>>> import numpy as np
>>> np.set_printoptions(suppress=True, linewidth=120)
>>> def rd(a):
...     return np.round(a, 2) + 0
... 
>>> J = np.array([[2.0, 0.0, 0.0, 0.0],
...     [0.0, 4.0, 3.0, 1.0],
...     [0.0, 1.0, 7.0, 1.0],
...     [0.0, 3.0, 8.0, 7.0]])
>>> # splits into 2 blocks
>>> other = J[0, 0] * J[1:] - np.outer(J[1:, 0], J[0])
>>> other
array([[ 0.,  8.,  6.,  2.],
       [ 0.,  2., 14.,  2.],
       [ 0.,  6., 16., 14.]])
>>> np.flatnonzero(~other.round(6).any(axis=1))
array([], dtype=int64)
>>> P = np.triu(np.array([[-3, 0, 3, -2], [-1, 1, -1, 0], [3, 3, -3, -3], [3, -3, 0, -3]]), 1) + np.eye(4)
>>> other = P @ J @ np.linalg.inv(P)
>>> rd(np.poly(other))
array([   1.,  -20.,  127., -321.,  278.])
>>> other
array([[  2.,  -3.,  -4., -19.],
       [  0.,   3.,  -1.,  -3.],
       [  0.,  -8., -25., -95.],
       [  0.,   3.,  11.,  40.]])
>>> rd(np.linalg.det(other))
np.float64(278.0)
>>> X = np.load("a.npy")
>>> X
array([[ 1,  1,  1,  1, -1, -1, -1, -1],
       [ 1, -1,  1, -1,  1, -1,  1, -1],
       [ 1,  1,  1,  1,  1,  1,  1,  1]])
>>> other = X / np.sqrt((X ** 2).mean(axis=1, keepdims=True))
>>> np.linalg.matrix_rank(other) == np.linalg.matrix_rank(X)
np.True_
>>> np.linalg.matrix_rank(X - X.mean(axis=1, keepdims=True))
np.int64(2)
>>> X - X.mean(axis=1, keepdims=True)
array([[ 1.,  1.,  1.,  1., -1., -1., -1., -1.],
       [ 1., -1.,  1., -1.,  1., -1.,  1., -1.],
       [ 0.,  0.,  0.,  0.,  0.,  0.,  0.,  0.]])
>>> theta = np.radians(30)
>>> Rm = np.eye(8)
>>> Rm[3, 3] = Rm[4, 4] = np.cos(theta)
>>> Rm[3, 4], Rm[4, 3] = -np.sin(theta), np.sin(theta)
>>> rd(Rm)
array([[ 1.  ,  0.  ,  0.  ,  0.  ,  0.  ,  0.  ,  0.  ,  0.  ],
       [ 0.  ,  1.  ,  0.  ,  0.  ,  0.  ,  0.  ,  0.  ,  0.  ],
       [ 0.  ,  0.  ,  1.  ,  0.  ,  0.  ,  0.  ,  0.  ,  0.  ],
       [ 0.  ,  0.  ,  0.  ,  0.87, -0.5 ,  0.  ,  0.  ,  0.  ],
       [ 0.  ,  0.  ,  0.  ,  0.5 ,  0.87,  0.  ,  0.  ,  0.  ],
       [ 0.  ,  0.  ,  0.  ,  0.  ,  0.  ,  1.  ,  0.  ,  0.  ],
       [ 0.  ,  0.  ,  0.  ,  0.  ,  0.  ,  0.  ,  1.  ,  0.  ],
       [ 0.  ,  0.  ,  0.  ,  0.  ,  0.  ,  0.  ,  0.  ,  1.  ]])
>>> other = X @ Rm.T
>>> rd(other)
array([[ 1.  ,  1.  ,  1.  ,  1.37, -0.37, -1.  , -1.  , -1.  ],
       [ 1.  , -1.  ,  1.  , -1.37,  0.37, -1.  ,  1.  , -1.  ],
       [ 1.  ,  1.  ,  1.  ,  0.37,  1.37,  1.  ,  1.  ,  1.  ]])
>>> np.allclose(np.linalg.norm(X, axis=1), np.linalg.norm(other, axis=1))
True
>>> C2 = X.T @ X
>>> rd(np.linalg.svd(X, compute_uv=False) ** 2)
array([8., 8., 8.])
>>> (X @ X.T).shape
(3, 3)
>>> np.trace(C2), (X ** 2).sum()
(np.int64(24), np.int64(24))
>>> data = np.load("case9.npy")
>>> data
array([[-26.23,   5.39, -24.19],
       [-26.62,   8.36, -20.86],
       [ 13.46,  18.42,   6.84],
       [ 14.24,  16.92,   5.38],
       [ 15.4 ,  20.1 ,   6.07],
       [ 13.62,  16.63,   6.53],
       [-24.48,   6.87, -21.01],
       [ 13.94,  18.9 ,   7.08],
       [ 13.72,  18.78,   5.75],
       [ 14.82,  18.46,   6.2 ],
       [ 12.42,  18.38,   5.91],
       [ 14.18,  19.01,   6.51],
       [-25.36,   8.26, -22.27],
       [-27.19,   8.3 , -24.55],
       [ 13.98,  20.09,   7.62],
       [-26.55,   9.48, -22.6 ],
       [ 12.42,  18.7 ,   7.5 ]])
>>> U, sv, Vh = np.linalg.svd(data)
>>> np.argmax(sv[:-1] / (sv[1:] + 1e-6)) + 1
np.int64(2)
>>> rd(sv)
array([99.77, 62.85,  3.87])
>>> other = U[:, :2] @ np.diag(sv[:2]) @ Vh[:2]
>>> rd(np.abs(data - other).max())
np.float64(1.36)
>>> np.linalg.matrix_rank(other)
np.int64(2)
>>> feats = np.load("data.npy")
>>> rd(feats)
array([[ 0.33,  0.67, -0.67],
       [ 0.67,  0.33,  0.67],
       [-0.67,  0.67,  0.33]])
>>> rng = np.random.default_rng(828441)
>>> other = feats + rng.integers(-2, 3, (3, 1)) @ rng.integers(-2, 3, (1, 3))
>>> rd(other)
array([[ 2.33, -3.33,  1.33],
       [-0.33,  2.33, -0.33],
       [ 1.33, -3.33,  2.33]])
>>> other - feats
array([[ 2., -4.,  2.],
       [-1.,  2., -1.],
       [ 2., -4.,  2.]])
>>> w, vecs = np.linalg.eigh(feats)
>>> x = np.array([-2, -2, 2])
>>> rd(np.linalg.eigvalsh(feats[1:, 1:]))
array([-0.33,  1.  ])
>>> rd(x @ feats @ x / (x @ x)), rd(w[0]), rd(w[-1])
(np.float64(0.78), np.float64(-1.0), np.float64(1.0))
>>> rd(x @ feats @ x)
np.float64(9.33)
>>> W = np.array([[3, 0], [1, 2], [-2, -2]])
>>> b = np.array([-1, -2])
>>> H = np.maximum(feats @ W + b, 0)
>>> (H > 0).astype(int)
array([[1, 1],
       [1, 0],
       [0, 0]])
>>> np.linalg.matrix_rank(H)
np.int64(1)
>>> W2 = np.array([[0, 3, -3], [-2, -1, 2]])
>>> W @ W2
array([[ 0,  9, -9],
       [-4,  1,  1],
       [ 4, -4,  2]])
>>> rd(H @ W2)
array([[-1.33,  5.33, -4.67],
       [ 0.  ,  0.  ,  0.  ],
       [ 0.  ,  0.  ,  0.  ]])
>>> w, vecs = np.linalg.eig(feats)
>>> w
array([ 1., -1.,  1.])
>>> K = np.load("run0.npy")
>>> rd(K)
array([[ 4.83,  8.42, -2.39],
       [ 4.61,  7.46,  4.8 ],
       [-5.01, -8.33, -2.34],
       [ 2.37,  4.73, -8.49],
       [ 5.02,  8.37,  2.17],
       [ 4.61,  7.45,  4.82],
       [-3.1 , -4.61, -8.32],
       [ 0.97,  0.85,  9.92],
       [-0.01, -0.83,  9.97],
       [-3.18, -6.01,  7.33],
       [ 5.03,  8.39,  2.09],
       [ 1.68,  2.09,  9.63],
       [ 2.76,  3.99,  8.74],
       [ 4.73,  8.3 , -2.96],
       [ 3.49,  6.49, -6.76],
       [-4.68, -7.61, -4.49],
       [ 0.28, -0.34,  9.99],
       [-4.48, -7.96,  4.07],
       [-1.95, -2.55, -9.47],
       [-2.47, -4.89,  8.36],
       [-4.05, -7.33,  5.47],
       [ 5.07,  8.52,  1.33],
       [ 2.05,  2.74,  9.4 ],
       [-1.28, -1.38, -9.82],
       [-4.95, -8.55,  1.52],
       [-3.47, -5.28, -7.75],
       [ 1.86,  3.89, -9.02]])
>>> # null space of dimension 1
>>> C2 = np.cov(K, rowvar=False)
>>> np.argwhere(np.triu(np.abs(np.corrcoef(K.T)) > 0.8, 1))
array([[0, 1]])
>>> np.argsort(-K.std(axis=0).round(6), kind="stable")
array([2, 1, 0])
>>> rd(np.corrcoef(K.T))
array([[1.  , 1.  , 0.11],
       [1.  , 1.  , 0.01],
       [0.11, 0.01, 1.  ]])
>>> rd(np.corrcoef(K[:, 2], K[:, 0])[0, 1])
np.float64(0.11)
>>> rd(np.linalg.eigvalsh(C2)[::-1])
array([53.14, 49.07,  0.  ])
>>> x = np.array([3, -1, 3])
>>> h = np.maximum(K @ x, 0)
>>> rd(K * (h > 1e-9)[:, None])
array([[ 0.  ,  0.  ,  0.  ],
       [ 4.61,  7.46,  4.8 ],
       [ 0.  ,  0.  ,  0.  ],
       [ 0.  ,  0.  ,  0.  ],
       [ 5.02,  8.37,  2.17],
       [ 4.61,  7.45,  4.82],
       [ 0.  ,  0.  ,  0.  ],
       [ 0.97,  0.85,  9.92],
       [-0.01, -0.83,  9.97],
       [-3.18, -6.01,  7.33],
       [ 5.03,  8.39,  2.09],
       [ 1.68,  2.09,  9.63],
       [ 2.76,  3.99,  8.74],
       [ 0.  ,  0.  ,  0.  ],
       [ 0.  ,  0.  ,  0.  ],
       [ 0.  ,  0.  ,  0.  ],
       [ 0.28, -0.34,  9.99],
       [-4.48, -7.96,  4.07],
       [ 0.  ,  0.  ,  0.  ],
       [-2.47, -4.89,  8.36],
       [-4.05, -7.33,  5.47],
       [ 5.07,  8.52,  1.33],
       [ 2.05,  2.74,  9.4 ],
       [ 0.  ,  0.  ,  0.  ],
       [ 0.  ,  0.  ,  0.  ],
       [ 0.  ,  0.  ,  0.  ],
       [ 0.  ,  0.  ,  0.  ]])
>>> m1 = np.load("sample17.npy")
>>> m1
array([[1.  , 0.9 , 0.81, 0.73],
       [0.9 , 1.  , 0.9 , 0.81],
       [0.81, 0.9 , 1.  , 0.9 ],
       [0.73, 0.81, 0.9 , 1.  ]])
>>> other = np.array([[0, 0], [1, 1], [0, 0]])
>>> np.linalg.matrix_rank(np.vstack([K, other.T]))
np.int64(3)
>>> rd(np.einsum("ij,ij->i", K, K))
array([100., 100., 100., 100., 100., 100., 100., 100., 100., 100., 100., 100., 100., 100., 100., 100., 100., 100.,
       100., 100., 100., 100., 100., 100., 100., 100., 100.])
>>> rd(other.T @ K.T)
array([[ 8.42,  7.46, -8.33,  4.73,  8.37,  7.45, -4.61,  0.85, -0.83, -6.01,  8.39,  2.09,  3.99,  8.3 ,  6.49,
        -7.61, -0.34, -7.96, -2.55, -4.89, -7.33,  8.52,  2.74, -1.38, -8.55, -5.28,  3.89],
       [ 8.42,  7.46, -8.33,  4.73,  8.37,  7.45, -4.61,  0.85, -0.83, -6.01,  8.39,  2.09,  3.99,  8.3 ,  6.49,
        -7.61, -0.34, -7.96, -2.55, -4.89, -7.33,  8.52,  2.74, -1.38, -8.55, -5.28,  3.89]])
>>> np.linalg.matrix_rank(K @ other)
np.int64(1)
>>> u = np.array([6, 6, 5, 4])
>>> other = m1 + np.outer(u, np.eye(4)[3])
>>> rd(np.linalg.det(other) / np.linalg.det(m1)), rd(1 + np.linalg.solve(m1, u)[3])
(np.float64(-1.65), np.float64(-1.65))
>>> np.linalg.matrix_rank(other - m1)
np.int64(1)
>>> rd(other)
array([[1.  , 0.9 , 0.81, 6.73],
       [0.9 , 1.  , 0.9 , 6.81],
       [0.81, 0.9 , 1.  , 5.9 ],
       [0.73, 0.81, 0.9 , 5.  ]])
>>> rd(np.sort(np.abs(np.linalg.eigvals(m1))))
array([0.06, 0.1 , 0.31, 3.53])
>>> (m1 - m1.T) / 2
array([[0., 0., 0., 0.],
       [0., 0., 0., 0.],
       [0., 0., 0., 0.],
       [0., 0., 0., 0.]])
>>> rd(np.abs(np.linalg.eigvals(m1)).max())
np.float64(3.53)
>>> rd(np.linalg.matrix_power(m1, 4))
array([[36.77, 38.65, 38.64, 36.77],
       [38.65, 40.61, 40.61, 38.64],
       [38.64, 40.61, 40.61, 38.65],
       [36.77, 38.64, 38.65, 36.77]])
>>> np.allclose(m1, m1.T)
True
>>> (m1 + m1.T) / 2
array([[1.  , 0.9 , 0.81, 0.73],
       [0.9 , 1.  , 0.9 , 0.81],
       [0.81, 0.9 , 1.  , 0.9 ],
       [0.73, 0.81, 0.9 , 1.  ]])
>>> np.trace(m1)
np.float64(4.0)
>>> np.allclose(m1 @ m1.T, m1.T @ m1)
True
>>> P = np.triu(np.array([[5, 2, -4, 5], [4, 0, -2, 2], [0, 0, 5, -4], [3, -2, -2, 1]]), 1) + np.eye(4)
>>> other = P @ m1 @ np.linalg.inv(P)
>>> rd(np.trace(other)), np.trace(m1)
(np.float64(4.0), np.float64(4.0))
>>> np.linalg.matrix_rank(other)
np.int64(4)
>>> rd(np.linalg.det(other))
np.float64(0.01)
>>> W0 = np.load("out10.npy")
>>> W0
array([[ 1. , -0.5,  1. ],
       [-0.6,  1.7,  0.1],
       [ 0.5, -1.9,  0.4],
       [-0.5,  0.3,  0.4],
       [ 1.2,  0.8, -0.2],
       [ 1.7,  0.4, -0.9],
       [ 5.7,  0.6,  3. ],
       [ 0.7,  0.9, -0.2],
       [ 2.2, -1.1,  0.4],
       [ 0.7,  0. ,  1.3],
       [-0.4,  0.4,  0.7],
       [ 0.8,  0.2, -1.1],
       [ 0.9,  1. ,  0. ],
       [ 1.8, -1.2, -0.2],
       [ 0.9, -0.6,  0.8],
       [-1.7,  1.5,  1.6],
       [-1.3,  0.8,  0.1],
       [ 1.4,  1.1, -0.3],
       [ 1.1, -0.5, -0.9],
       [-0.7,  1.8,  1.1],
       [ 0.5, -0.4, -0.1],
       [ 1. ,  0.1,  0.3],
       [ 0.9, -1.5, -0.8],
       [ 1.5,  0.5,  1. ],
       [ 1.7, -0.8,  1.1],
       [-1.2,  0.5,  0.4],
       [ 1.6, -0.4, -2.1]])
>>> C2 = np.cov(W0, rowvar=False)
>>> rd(np.corrcoef(W0.T))
array([[ 1.  , -0.32,  0.15],
       [-0.32,  1.  ,  0.2 ],
       [ 0.15,  0.2 ,  1.  ]])
>>> rd(C2)
array([[ 2.02, -0.43,  0.22],
       [-0.43,  0.92,  0.2 ],
       [ 0.22,  0.2 ,  1.  ]])
>>> np.argsort(-W0.std(axis=0).round(6), kind="stable")
array([0, 2, 1])
>>> rd(np.linalg.eigvalsh(C2)[::-1])
array([2.19, 1.15, 0.6 ])
